In [1]: import numpy as np

In [2]: import numpy.linalg as la

In [3]: np.set_printoptions(precision=3, suppress=True, linewidth=200)

In [4]: E = np.array([[0.0, 4.0, 0.0], [4.0, -3.0, 4.0], [0.0, 4.0, 2.0]])

In [5]: print(E)
[[ 0.  4.  0.]
 [ 4. -3.  4.]
 [ 0.  4.  2.]]

In [6]: w, vecs = la.eig(E)

In [7]: print(np.round(E @ vecs[:, 0] - w[0] * vecs[:, 0], 3) + 0)
[0. 0. 0.]

In [8]: print(np.sort(la.eigvals(la.inv(E))))
[-0.142  0.194  1.136]

In [9]: print(np.sort(la.eigvals(E.T)))
[-7.042  0.88   5.161]

In [10]: w, vecs = la.eigh(E)

In [11]: print(np.round(vecs.T @ vecs, 3) + 0)
[[1. 0. 0.]
 [0. 1. 0.]
 [0. 0. 1.]]

In [12]: print(w)
[-7.042  0.88   5.161]

In [13]: print(la.eigvalsh(E + 4 * np.eye(3)))
[-3.042  4.88   9.161]

In [14]: print(la.svd(E, compute_uv=False))
[7.042 5.161 0.88 ]

In [15]: print(np.abs(vecs[:, -1]))
[0.433 0.559 0.707]

In [16]: print(la.eigvalsh(E @ E))
[ 0.775 26.639 49.586]

In [17]: print(np.round(vecs @ np.diag(w) @ vecs.T, 3) + 0)
[[ 0.  4.  0.]
 [ 4. -3.  4.]
 [ 0.  4.  2.]]

In [18]: print(np.round(vecs.T @ E @ vecs, 3) + 0)
[[-7.042  0.     0.   ]
 [ 0.     0.88   0.   ]
 [ 0.     0.     5.161]]

In [19]: Y = E / np.sqrt((E ** 2).mean(axis=1, keepdims=True))

In [20]: print(la.norm(Y, axis=1))
[1.732 1.732 1.732]

In [21]: print(Y[2])
[0.    1.549 0.775]

In [22]: print(la.matrix_rank(Y) == la.matrix_rank(E))
True

In [23]: Q = E.astype(float).copy()

In [24]: for j in range(3):
    ...:     Q[:, j] -= Q[:, :j] @ (Q[:, :j].T @ Q[:, j])
    ...:     Q[:, j] /= la.norm(Q[:, j])
    ...: 

In [25]: print(np.round(Q.T @ Q, 3) + 0)
[[1. 0. 0.]
 [0. 1. 0.]
 [0. 0. 1.]]

In [26]: print(Q)
[[ 0.     0.707 -0.707]
 [ 1.     0.     0.   ]
 [ 0.     0.707  0.707]]

In [27]: W0 = np.loadtxt("layer9.csv", delimiter=",")

In [28]: print(W0)
[[-3.  1.  0. -2.]
 [-2.  0. -2.  0.]
 [-1. -2. -2.  1.]]

In [29]: Y = np.array([[5, 7, 4], [1, 1, 0]])

In [30]: cent = np.kron(Y, W0)

In [31]: print(cent)
[[-15.   5.   0. -10. -21.   7.   0. -14. -12.   4.   0.  -8.]
 [-10.   0. -10.   0. -14.   0. -14.   0.  -8.   0.  -8.   0.]
 [ -5. -10. -10.   5.  -7. -14. -14.   7.  -4.  -8.  -8.   4.]
 [ -3.   1.   0.  -2.  -3.   1.   0.  -2.  -0.   0.   0.  -0.]
 [ -2.   0.  -2.   0.  -2.   0.  -2.   0.  -0.   0.  -0.   0.]
 [ -1.  -2.  -2.   1.  -1.  -2.  -2.   1.  -0.  -0.  -0.   0.]]

In [32]: print(np.round(la.norm(cent, 2), 3), round(float(la.norm(Y, 2) * la.norm(W0, 2)), 3))
41.22 41.22

In [33]: u = np.array([1, 2])

In [34]: print(np.convolve(W0[2], u))
[-1. -4. -6. -3.  2.]

In [35]: print(np.cross(W0[2, :3], W0[0, :3]))
[ 2.  6. -7.]

In [36]: th = np.radians(180)

In [37]: Rm = np.eye(4)

In [38]: Rm[2, 2] = Rm[0, 0] = np.cos(th)

In [39]: Rm[2, 0], Rm[0, 2] = -np.sin(th), np.sin(th)

In [40]: print(Rm.round(3) + 0)
[[-1.  0.  0.  0.]
 [ 0.  1.  0.  0.]
 [ 0.  0. -1.  0.]
 [ 0.  0.  0.  1.]]

In [41]: Y = W0 @ Rm.T

In [42]: print(np.allclose(W0 @ W0.T, Y @ Y.T))
True

In [43]: print(np.round(la.det(Rm), 3), np.trace(Rm))
1.0 0.0

In [44]: print(np.abs(Y - W0).max(axis=0))
[6. 0. 4. 0.]

In [45]: Y = np.array([[1, 5, 3], [3, -9, -7]])

In [46]: arr = Y.T @ Y

In [47]: print(arr)
[[ 10 -22 -18]
 [-22 106  78]
 [-18  78  58]]

In [48]: rng = np.random.default_rng(4253)

In [49]: Y = arr + rng.integers(-2, 3, (3, 2)) @ rng.integers(-2, 3, (2, 3))

In [50]: print(Y)
[[  6 -22 -22]
 [-18 106  82]
 [-17  79  58]]

In [51]: print(la.matrix_rank(Y - arr, tol=1e-8))
2

In [52]: print(Y - arr)
[[-4  0 -4]
 [ 4  0  4]
 [ 1  1  0]]

In [53]: print(np.round(la.svd(Y - arr, compute_uv=False), 3) + 0)
[8.032 1.22  0.   ]

In [54]: w1 = np.array([[-9, -3, -7, 2], [7, 8, 7, -3], [-6, 4, -8, 1]])

In [55]: beta = np.array([1, 0, 3, 0])

In [56]: act = np.maximum(arr @ w1 + beta, 0)

In [57]: print(la.matrix_rank(act))
3

In [58]: print(act)
[[   0    0    0   68]
 [ 473 1226  275    0]
 [ 361  910  211    0]]

In [59]: print((act > 0).astype(int))
[[0 0 0 1]
 [1 1 1 0]
 [1 1 1 0]]

In [60]: print((act > 0).mean(axis=0))
[0.667 0.667 0.667 0.333]

In [61]: cent = np.array([[3, 0, 1], [3, 1, 3], [3, 3, 0], [2, 0, 2]])

In [62]: print(act @ cent)
[[ 136    0  136]
 [5922 2051 4151]
 [4446 1543 3091]]

In [63]: print((act @ cent).round(6).argmax(axis=1))
[0 0 0]
